% python3 -q
>>> import numpy as np
>>> np.set_printoptions(precision=4, suppress=True, linewidth=140, floatmode="fixed")
>>> F = np.load("a.npy")
>>> F
array([[ 1,  0,  0,  0],
       [ 2,  1,  0,  0],
       [-1,  0,  1,  0],
       [-1,  2, -2,  1]])
>>> # triangular, det is the product of the diagonal
>>> x = np.array([1, -1, 1, -1])
>>> h = np.maximum(F @ x, 0)
>>> np.maximum(F @ (3 * x), 0)
array([3, 3, 0, 0])
>>> F * (h > 1e-9)[:, None]
array([[1, 0, 0, 0],
       [2, 1, 0, 0],
       [0, 0, 0, 0],
       [0, 0, 0, 0]])
>>> np.linalg.eigvals(F)
array([1.0000, 1.0000, 1.0000, 1.0000])
>>> round(float(np.linalg.eigvals(F).sum().real), 4)
4.0
>>> np.einsum("ii->", F)
np.int64(4)
>>> round(float(np.linalg.det(F[::-1])), 4)
1.0
>>> np.kron(np.eye(2, dtype=int), F)
array([[ 1,  0,  0,  0,  0,  0,  0,  0],
       [ 2,  1,  0,  0,  0,  0,  0,  0],
       [-1,  0,  1,  0,  0,  0,  0,  0],
       [-1,  2, -2,  1,  0,  0,  0,  0],
       [ 0,  0,  0,  0,  1,  0,  0,  0],
       [ 0,  0,  0,  0,  2,  1,  0,  0],
       [ 0,  0,  0,  0, -1,  0,  1,  0],
       [ 0,  0,  0,  0, -1,  2, -2,  1]])
>>> np.round(np.linalg.det(2 * F), 4), round(np.linalg.det(F), 4)
(np.float64(16.0), np.float64(1.0))
>>> np.poly(F)
array([ 1.0000, -4.0000,  6.0000, -4.0000,  1.0000])
>>> w, V = np.linalg.eig(F)
>>> np.sort(np.linalg.eigvals(F @ F))
array([1.0000, 1.0000, 1.0000, 1.0000])
>>> np.sort(np.linalg.eigvals(F.T))
array([1.0000, 1.0000, 1.0000, 1.0000])
>>> Q, V = np.linalg.qr(F[:, :2])[0], np.linalg.qr(F[:, 2:])[0]
>>> sigma = np.linalg.svd(Q.T @ V, compute_uv=False)
>>> np.degrees(np.arccos(sigma.clip(0, 1)))
array([10.3694, 69.8991])
>>> sigma
array([0.9837, 0.3437])
>>> E = np.array([[4, 5, 25], [0, 4, 20], [2, 5, 25], [3, 3, 15], [2, 5, 25]])
>>> # rows 2 and 4 are equal
>>> [round(float(x), 4) for x in np.linalg.svd(E, compute_uv=False)[:3]]
[51.2259, 2.9845, 0.0]
>>> np.linalg.cond(E) > 100
np.True_
>>> round(np.linalg.norm(E, 2) / np.linalg.norm(E), 4)
np.float64(0.9983)
>>> rng = np.random.default_rng(52)
>>> th = rng.uniform(0, 2 * np.pi, 19)
>>> Q, _ = np.linalg.qr(np.array([[1.1, -0.1], [-0.7, -0.7], [-1.1, 1.0], [0.5, -0.6]]))
>>> J = 5 * np.c_[np.cos(th), np.sin(th)] @ Q.T
>>> J
array([[ 1.6256,  1.0174, -4.0440,  2.2290],
       [ 2.3001, -0.0760, -3.9355,  2.0532],
       [ 2.9444, -1.4957, -3.3899,  1.6129],
       [-3.0501,  1.8171,  3.1961, -1.4764],
       [ 2.6205, -0.7085, -3.7508,  1.8876],
       [-3.2367,  2.6696,  2.5179, -1.0283],
       [ 3.0967, -3.8149, -0.9232,  0.0683],
       [-2.9763,  1.5874,  3.3376, -1.5755],
       [ 0.9086, -3.6618,  2.7258, -1.8264],
       [-3.2608,  3.0939,  2.0600, -0.7423],
       [-3.0833,  3.8380,  0.8724, -0.0392],
       [ 3.2211, -2.5558, -2.6248,  1.0967],
       [-1.6008, -1.0533,  4.0428, -2.2323],
       [-2.2326, -0.0457,  3.9609, -2.0797],
       [-3.1872,  2.3613,  2.7946, -1.2068],
       [-2.4376,  0.3353,  3.8706, -1.9910],
       [ 3.1553, -2.2117, -2.9151,  1.2862],
       [ 3.1597, -3.6805, -1.1917,  0.2236],
       [-1.3193,  3.9117, -2.3015,  1.6313]])
>>> # rank 2
>>> np.unique(J.round(6), axis=0).shape
(19, 4)
>>> np.allclose(J[:-1].T @ np.linalg.lstsq(J[:-1].T, J[-1])[0], J[-1])
True
>>> round(np.trace(np.linalg.pinv(J) @ J), 4)
np.float64(2.0)
>>> J @ np.linalg.pinv(J) @ J
array([[ 1.6256,  1.0174, -4.0440,  2.2290],
       [ 2.3001, -0.0760, -3.9355,  2.0532],
       [ 2.9444, -1.4957, -3.3899,  1.6129],
       [-3.0501,  1.8171,  3.1961, -1.4764],
       [ 2.6205, -0.7085, -3.7508,  1.8876],
       [-3.2367,  2.6696,  2.5179, -1.0283],
       [ 3.0967, -3.8149, -0.9232,  0.0683],
       [-2.9763,  1.5874,  3.3376, -1.5755],
       [ 0.9086, -3.6618,  2.7258, -1.8264],
       [-3.2608,  3.0939,  2.0600, -0.7423],
       [-3.0833,  3.8380,  0.8724, -0.0392],
       [ 3.2211, -2.5558, -2.6248,  1.0967],
       [-1.6008, -1.0533,  4.0428, -2.2323],
       [-2.2326, -0.0457,  3.9609, -2.0797],
       [-3.1872,  2.3613,  2.7946, -1.2068],
       [-2.4376,  0.3353,  3.8706, -1.9910],
       [ 3.1553, -2.2117, -2.9151,  1.2862],
       [ 3.1597, -3.6805, -1.1917,  0.2236],
       [-1.3193,  3.9117, -2.3015,  1.6313]])
>>> round(np.linalg.norm(J, 2) / np.linalg.norm(J), 4)
np.float64(0.8651)
>>> np.linalg.matrix_rank(J, rtol=0.1)
np.int64(2)
>>> [round(float(x), 4) for x in np.linalg.svd(J, compute_uv=False)[:3]]
[18.8545, 10.932, 0.0]
>>> np.argsort(-np.linalg.norm(J, axis=0).round(6), kind="stable")[:3]
array([2, 0, 1])
>>> np.linalg.cond(J) > 100
np.True_
>>> dist = np.linalg.norm(J[:, None] - J[None], axis=-1)
>>> np.linalg.matrix_rank(dist ** 2)
np.int64(3)
>>> dist.shape
(19, 19)
>>> dist[:5, :5]
array([[0.0000, 1.3012, 2.9770, 9.4155, 2.0423],
       [1.3012, 0.0000, 1.7095, 9.7738, 0.7512],
       [2.9770, 1.7095, 0.0000, 9.9915, 0.9645],
       [9.4155, 9.7738, 9.9915, 0.0000, 9.9050],
       [2.0423, 0.7512, 0.9645, 9.9050, 0.0000]])
>>> dist.mean(axis=1).argmax()
np.int64(18)
>>> rank = np.linalg.matrix_rank(J)
>>> rank
np.int64(2)
>>> N = np.linalg.svd(J)[2][rank:].T
>>> [int(np.linalg.matrix_rank(np.delete(J, i, axis=0))) for i in range(19)]
[2, 2, 2, 2, 2, 2, 2, 2, 2, 2, 2, 2, 2, 2, 2, 2, 2, 2, 2]
>>> N.shape
(4, 2)
>>> [int(np.linalg.matrix_rank(J[:, :j + 1])) for j in range(4)]
[1, 2, 2, 2]
>>> np.linalg.matrix_rank(J.T @ J), np.linalg.matrix_rank(J @ J.T)
(np.int64(2), np.int64(2))
>>> N @ N.T
array([[ 0.5746,  0.3980,  0.2754, -0.1010],
       [ 0.3980,  0.2848,  0.1464, -0.1546],
       [ 0.2754,  0.1464,  0.3454,  0.3588],
       [-0.1010, -0.1546,  0.3588,  0.7952]])
>>> U, sigma, Vh = np.linalg.svd(E)
>>> V = Vh[:(sigma > 1e-8).sum()]
>>> x = E[1] + 3 * E[3] + rng.integers(2) * np.eye(3)[0]
>>> x
array([ 9.0000, 13.0000, 65.0000])
>>> np.diag(V.T @ V)
array([1.0000, 0.0385, 0.9615])
>>> arr = np.load("test0.npy")
>>> arr
array([[ 1, -1,  1, -1],
       [ 1,  0,  0,  0],
       [ 1,  1,  1,  1],
       [ 1,  2,  4,  8]])
>>> Q = arr.astype(float).copy()
>>> for j in range(4):
...     Q[:, j] -= Q[:, :j] @ (Q[:, :j].T @ Q[:, j])
...     Q[:, j] /= np.linalg.norm(Q[:, j])
... 
>>> Q
array([[ 0.5000, -0.6708,  0.5000, -0.2236],
       [ 0.5000, -0.2236, -0.5000,  0.6708],
       [ 0.5000,  0.2236, -0.5000, -0.6708],
       [ 0.5000,  0.6708,  0.5000,  0.2236]])
>>> np.round(Q.T @ Q, 4) + 0
array([[1.0000, 0.0000, 0.0000, 0.0000],
       [0.0000, 1.0000, 0.0000, 0.0000],
       [0.0000, 0.0000, 1.0000, 0.0000],
       [0.0000, 0.0000, 0.0000, 1.0000]])
>>> x = np.array([0, -1, -2, -1])
>>> y = arr @ x
>>> y
array([  0,   0,  -4, -18])
>>> np.linalg.solve(arr.T, arr[0])
array([1.0000, 0.0000, 0.0000, 0.0000])
>>> np.round(np.linalg.solve(arr, -2 * y), 4) + 0
array([0.0000, 2.0000, 4.0000, 2.0000])
>>> np.round(np.linalg.solve(arr, y), 4) + 0
array([ 0.0000, -1.0000, -2.0000, -1.0000])
>>> X = np.load("sample6.npy")
>>> X
array([[-1.8860,  0.6656],
       [ 0.6656,  1.8860]])
>>> # symmetric, so the eigenvalues are real
>>> U, sigma = np.linalg.svd(X)
Traceback (most recent call last):
  File "<python-input-76>", line 1, in <module>
    U, sigma = np.linalg.svd(X)
    ^^^^^^^^
ValueError: too many values to unpack (expected 2)
>>> U, sigma, Vh = np.linalg.svd(X, full_matrices=False)
>>> Vh @ Vh.T
array([[1.0000, 0.0000],
       [0.0000, 1.0000]])
>>> np.allclose(U * sigma @ Vh, X)
True
>>> U.shape, sigma.shape, Vh.shape
((2, 2), (2,), (2, 2))
>>> out = X + rng.integers(-2, 3, (2, 1)) @ rng.integers(-2, 3, (1, 2))
>>> out
array([[-1.8860,  2.6656],
       [ 0.6656,  3.8860]])
>>> out - X
array([[0.0000, 2.0000],
       [0.0000, 2.0000]])
>>> np.abs(out - X).sum(axis=1)
array([2.0000, 2.0000])
>>> feats = np.diag(5 * np.array([0, 0])) + np.array([[1, 1], [-2, 3]])
>>> feats
array([[ 1,  1],
       [-2,  3]])
>>> out = feats ** -1
Traceback (most recent call last):
  File "<python-input-87>", line 1, in <module>
    out = feats ** -1
          ~~~~~~^^~~~
ValueError: Integers to negative integer powers are not allowed.
>>> out = np.linalg.inv(feats)
>>> np.linalg.det(feats) * out
array([[ 3.0000, -1.0000],
       [ 2.0000,  1.0000]])
>>> round(float(np.linalg.cond(feats)), 4)
2.618
>>> (np.abs(out) > 1e-9).astype(int)
array([[1, 1],
       [1, 1]])
>>> round(float(np.linalg.det(feats) * np.linalg.det(out)), 4)
1.0
>>> labels = rng.permutation(2)
>>> out = feats[:, labels] * rng.choice([-1, 1], 2)
>>> out
array([[-1, -1],
       [ 2, -3]])
>>> U, _, Vh = np.linalg.svd(feats.T @ out)
>>> np.round(np.linalg.lstsq(feats, out)[0], 4) + 0
array([[-1.0000,  0.0000],
       [ 0.0000, -1.0000]])
>>> labels
array([0, 1])
>>> np.round(U @ Vh, 4) + 0
array([[-1.0000,  0.0000],
       [ 0.0000, -1.0000]])
>>> T = np.stack([feats, -3 * feats, feats[::-1]])
>>> (T @ feats.T).shape
(3, 2, 2)
>>> np.linalg.det(T)
array([ 5.0000, 45.0000, -5.0000])
>>> T.shape
(3, 2, 2)
>>> T.sum(axis=0)
array([[-4,  1],
       [ 5, -5]])
>>> data = np.load("out16.npy")
>>> data
array([[0, 0, 1],
       [0, 0, 0],
       [1, 0, 0]])
>>> # rank 2
>>> np.linalg.svd(data, compute_uv=False)
array([1.0000, 1.0000, 0.0000])
>>> np.diff(data, axis=0)
array([[ 0,  0, -1],
       [ 1,  0,  0]])
>>> data[3]
Traceback (most recent call last):
  File "<python-input-110>", line 1, in <module>
    data[3]
    ~~~~^^^
IndexError: index 3 is out of bounds for axis 0 with size 3
>>> np.linalg.matrix_rank(data)
np.int64(2)
>>> np.linalg.svd(data, compute_uv=False)
array([1.0000, 1.0000, 0.0000])
>>> K = np.array([[0, -5, -2], [5, 0, 4], [2, -4, 0]])
>>> U, sigma, Vh = np.linalg.svd(K)
>>> sigma.round(4) + 0
array([6.7082, 6.7082, 0.0000])
>>> out = U[:, :2] @ np.diag(sigma[:2]) @ Vh[:2]
>>> np.linalg.matrix_rank(K, rtol=0.05)
np.int64(2)
>>> out.round(4) + 0
array([[ 0.0000, -5.0000, -2.0000],
       [ 5.0000,  0.0000,  4.0000],
       [ 2.0000, -4.0000,  0.0000]])
>>> out = K + rng.integers(-2, 3, (3, 2)) @ rng.integers(-2, 3, (2, 3))
>>> out
array([[-5, -8,  3],
       [ 1, -2,  8],
       [ 2, -3,  0]])
>>> np.round(np.linalg.svd(out - K, compute_uv=False), 4) + 0
array([9.7495, 0.9731, 0.0000])
>>> labels = rng.permutation(3)
>>> labels
array([1, 0, 2])
>>> out = K[labels][:, labels]
>>> np.round(np.linalg.det(out), 4), np.round(np.linalg.det(K[labels]), 4)
(np.float64(0.0), np.float64(0.0))
>>> np.round(np.sort(np.abs(np.linalg.eigvals(out))), 4) + 0
array([0.0000, 6.7082, 6.7082])
>>> np.diag(out)
array([0, 0, 0])
